$ python3 -q
>>> import numpy as np
>>> import numpy.linalg as la
>>> np.set_printoptions(precision=2, suppress=True, linewidth=120, floatmode="fixed")
>>> arr = np.load("w.npy")
>>> arr
array([[-3.00,  1.00,  0.00],
       [ 0.00, -3.00,  1.00],
       [ 0.00,  0.00, -3.00]])
>>> hat = np.triu(np.array([[2, 3, 2], [-1, -2, 1], [-3, -2, 3]]), 1) + np.eye(3)
>>> out = hat @ arr @ la.inv(hat)
>>> np.trace(out), np.trace(arr)
(np.float64(-9.0), np.float64(-9.0))
>>> out
array([[-3.00,  1.00,  2.00],
       [ 0.00, -3.00,  1.00],
       [ 0.00,  0.00, -3.00]])
>>> G = out.T @ out
>>> np.allclose(G, G.T)
True
>>> np.diag(G)
array([ 9.00, 10.00, 14.00])
>>> vec = np.array([-1, 6, 2])
>>> h1 = np.maximum(arr @ vec, 0)
>>> np.tanh(arr @ vec)
array([ 1.00, -1.00, -1.00])
>>> np.maximum(arr @ (3 * vec), 0)
array([27.00,  0.00,  0.00])
>>> np.flatnonzero(h1 > 1e-9)
array([0])
>>> X = np.load("sample0.npy")
>>> X
array([[-0.40,  1.20, -1.50],
       [-0.60,  1.30, -2.60],
       [ 0.00,  0.20, -0.17],
       [ 0.30,  0.80,  1.00],
       [-1.10, -0.20, -3.29],
       [ 0.90, -2.80,  2.35],
       [ 0.00, -1.30, -0.12],
       [ 0.90,  0.40,  2.50],
       [-0.40, -1.40, -1.32],
       [ 0.80,  0.10,  1.94],
       [-0.60, -0.70, -2.07],
       [ 1.20,  0.30,  3.32]])
>>> cen = X - X.mean(axis=0)
>>> vecs = la.svd(cen)[2][:2]
>>> out = cen - cen @ vecs.T @ vecs
>>> np.diag(vecs.T @ vecs)
array([0.10, 1.00, 0.90])
>>> round(np.log10(la.cond(X)))
1
>>> la.cond(X) > 100
np.False_
>>> [round(float(x), 2) for x in la.svd(X, compute_uv=False)[:3]]
[7.74, 3.94, 0.36]
>>> np.round(np.abs(la.svd(X)[2][-1]), 2) + 0
array([0.95, 0.00, 0.32])
>>> la.matrix_rank(X, rtol=0.1)
np.int64(2)
>>> np.round(la.norm(X, 2) / la.norm(X), 2)
np.float64(0.89)
